$ python3 -q
>>> import numpy as np
>>> from numpy import linalg as LA
>>> np.set_printoptions(precision=1, suppress=True, linewidth=100, legacy="1.25")
>>> rd = lambda a: np.round(a, 1) + 0
>>> mat = np.load("a.npy")
>>> print(mat)
[[0 1 0 0 0]
 [0 0 0 1 0]
 [0 0 0 0 1]
 [1 0 0 0 0]
 [0 0 1 0 0]]
>>> # orthonormal columns
>>> print(np.kron(np.eye(2, dtype=int), mat))
[[0 1 0 0 0 0 0 0 0 0]
 [0 0 0 1 0 0 0 0 0 0]
 [0 0 0 0 1 0 0 0 0 0]
 [1 0 0 0 0 0 0 0 0 0]
 [0 0 1 0 0 0 0 0 0 0]
 [0 0 0 0 0 0 1 0 0 0]
 [0 0 0 0 0 0 0 0 1 0]
 [0 0 0 0 0 0 0 0 0 1]
 [0 0 0 0 0 1 0 0 0 0]
 [0 0 0 0 0 0 0 1 0 0]]
>>> print(np.einsum("ij,ji->", mat, mat))
2
>>> print(rd(LA.eigvals(mat)))
[-0.5+0.9j -0.5-0.9j  1. +0.j   1. +0.j  -1. +0.j ]
>>> print(rd(LA.det(2 * mat)), rd(LA.det(mat)))
-32.0 -1.0
>>> print(rd(LA.det(mat[::-1])))
-1.0
>>> print(mat.sum(axis=1))
[1 1 1 1 1]
>>> print(LA.matrix_power(mat, 100))
[[0 1 0 0 0]
 [0 0 0 1 0]
 [0 0 1 0 0]
 [1 0 0 0 0]
 [0 0 0 0 1]]
>>> print(LA.matrix_power(mat, 2))
[[0 0 0 1 0]
 [1 0 0 0 0]
 [0 0 1 0 0]
 [0 1 0 0 0]
 [0 0 0 0 1]]
>>> p = np.eye(5)[0]
>>> for _ in range(6):
...     p = p @ mat
...     print(p.round(1))
... 
[0. 1. 0. 0. 0.]
[0. 0. 0. 1. 0.]
[1. 0. 0. 0. 0.]
[0. 1. 0. 0. 0.]
[0. 0. 0. 1. 0.]
[1. 0. 0. 0. 0.]
>>> vec = np.array([0, -2, 3, 3, -2])
>>> print(mat.T @ (mat @ vec))
[ 0 -2  3  3 -2]
>>> print(rd(LA.norm(vec)), rd(LA.norm(mat @ vec)))
5.1 5.1
>>> q, evecs = LA.qr(mat[:, :2])[0], LA.qr(mat[:, 2:])[0]
>>> sig = LA.svd(q.T @ evecs, compute_uv=False)
>>> print(rd(LA.norm(q @ q.T - evecs @ evecs.T, 2)))
1.0
>>> print(np.degrees(np.arccos(sig.clip(0, 1))))
[90. 90.]
>>> print(sig)
[0. 0.]
>>> E = np.loadtxt("arr.csv", delimiter=",")
>>> print(E)
[[ 0.8  1.   1.  -1.   1.  -0.7 -1.   1.   0.9]
 [-1.   0.9  0.5 -0.2  1.  -0.7 -1.   1.  -0.7]
 [-1.   1.   0.2  0.5  1.  -0.6  0.9  1.  -0.6]
 [-0.2  1.   0.8  0.2 -1.  -0.8  1.  -0.7 -0.1]
 [ 0.  -1.  -1.   1.  -0.9  0.7  1.  -0.7 -0.4]
 [ 1.   0.8  0.6 -0.2 -1.   0.   1.  -1.   0.5]
 [-1.   1.   1.  -0.2 -1.  -1.   0.7 -0.5 -0.7]
 [-0.8 -1.  -1.   1.   0.   0.5  0.9 -0.3 -0.6]
 [ 1.  -0.9 -0.9  1.  -1.   0.6  1.  -1.   0.3]
 [ 0.9  0.2  0.5 -0.5 -1.   0.1  0.4 -0.9  0.5]
 [-0.1  1.   1.  -1.   1.  -0.7 -0.9  0.8  0.3]
 [-1.   1.   1.   0.7 -1.  -1.   1.  -1.  -0.9]
 [-0.5 -1.  -1.   1.  -1.  -0.1  1.  -1.  -0.5]
 [-1.   1.   0.9  0.8  0.1 -1.   1.   0.7 -0.9]
 [-0.7  0.4  0.4 -0.2  0.9 -0.4 -0.6  0.6 -0.2]
 [ 0.7 -1.  -0.9  0.3 -0.8  0.9 -1.  -0.7  0.2]
 [ 0.7  0.9  0.6 -0.4  1.   0.4  0.9  0.8  0.3]
 [-1.   0.3 -0.2  0.6  0.9 -0.9 -0.7  0.7 -0.8]
 [ 1.  -1.  -1.   0.9  1.   1.  -0.9  1.   0.3]
 [-1.   1.   1.  -1.  -0.8 -1.   1.   0.5 -0.3]
 [ 0.2 -0.9 -0.7  0.1  0.9  0.7 -0.9  0.4  0. ]
 [-1.  -1.  -1.   1.  -1.  -0.6  1.  -0.9 -0.8]
 [ 1.   1.   1.  -1.   1.   0.9 -0.9  1.   0.9]
 [ 0.6  0.9  0.9 -0.8  0.6  0.   0.   0.4  0.4]
 [-1.   0.9 -0.5  1.  -1.  -1.   1.  -0.9 -0.9]
 [-0.8 -1.  -1.   1.  -1.   0.2  1.  -1.  -0.6]
 [-0.1  0.6  0.9 -0.9 -0.4 -0.6 -1.   0.   0.2]]
>>> vec = np.array([0, 2, 1, 3, 3, 3, 0, 3, 0])
>>> y = E @ vec
>>> print(rd(LA.pinv(E) @ E))
[[1. 0. 0. 0. 0. 0. 0. 0. 0.]
 [0. 1. 0. 0. 0. 0. 0. 0. 0.]
 [0. 0. 1. 0. 0. 0. 0. 0. 0.]
 [0. 0. 0. 1. 0. 0. 0. 0. 0.]
 [0. 0. 0. 0. 1. 0. 0. 0. 0.]
 [0. 0. 0. 0. 0. 1. 0. 0. 0.]
 [0. 0. 0. 0. 0. 0. 1. 0. 0.]
 [0. 0. 0. 0. 0. 0. 0. 1. 0.]
 [0. 0. 0. 0. 0. 0. 0. 0. 1.]]
>>> print(rd(LA.solve(E.T @ E, E.T @ y)))
[0. 2. 1. 3. 3. 3. 0. 3. 0.]
>>> rng = np.random.default_rng(748969)
>>> y = y + 0.3 * rng.normal(size=27)
>>> print(rd(y))
[ 4.   5.9  8.  -3.9 -2.7 -4.1 -4.7  0.3 -4.1 -5.9  2.8 -3.8 -6.1  4.6  4.2 -3.8  7.8  3.9  8.8
 -4.3  4.4 -7.4  8.6  3.1 -4.7 -5.2 -3.7]
>>> beta, *_ = LA.lstsq(E, y)
>>> print(rd(LA.norm(y - E @ beta)))
1.2
>>> print(rd(beta))
[ 0.1  1.8  1.3  3.1  3.2  3.1 -0.1  2.7 -0.2]
>>> print(beta.round())
[ 0.  2.  1.  3.  3.  3. -0.  3. -0.]
>>> print([round(float(LA.norm(LA.solve(E.T @ E + lam * np.eye(9), E.T @ y))), 2) for lam in (0, 1, 10, 100)])
[6.45, 5.44, 3.43, 1.16]
>>> m1 = np.load("x.npy")
>>> print(m1)
[[ -4.    9.5 -17.1]
 [ 16.3  -5.2  10.4]
 [ -2.4  16.8 -10.6]
 [  7.2  18.6   0.5]
 [  0.2  16.7  11. ]
 [-12.2  -5.5 -14.8]
 [  5.9 -16.  -10.4]
 [  2.9  -0.3  19.8]
 [ 12.5  -1.1  15.6]
 [ -6.9  18.7   0.9]
 [  4.6  18.9   4.5]
 [ -1.7 -10.9  16.7]
 [ -1.   15.2 -13. ]
 [  5.1   0.5 -19.3]
 [ -8.6 -15.3   9.7]
 [-15.   -3.1 -12.9]
 [-13.   12.    9.3]
 [  5.3 -19.1   2.9]
 [ -9.8 -16.6   5.2]
 [ -1.6 -17.3   9.9]
 [-18.8  -4.5   5.2]
 [ -5.1   4.1 -18.9]
 [ -5.9  -5.7 -18.2]
 [-18.5   1.1   7.4]
 [ 12.6 -15.5   0.4]
 [ 12.8 -11.  -10.8]
 [ -4.7  10.8 -16.2]
 [  4.5 -17.4   8.8]
 [ 10.3  15.6  -7.1]
 [-19.9   1.1  -1.2]
 [ 15.3 -11.7   5.5]
 [ 13.5   9.6  11.3]
 [  5.3 -14.   13.2]]
>>> idx = m1[:, 0] > np.median(m1[:, 0])
>>> r0 = m1[idx].mean(axis=0) - m1[~idx].mean(axis=0)
>>> print(idx.astype(int))
[0 1 0 1 1 0 1 1 1 0 1 0 0 1 0 0 0 1 0 0 0 0 0 0 1 1 0 1 1 0 1 1 1]
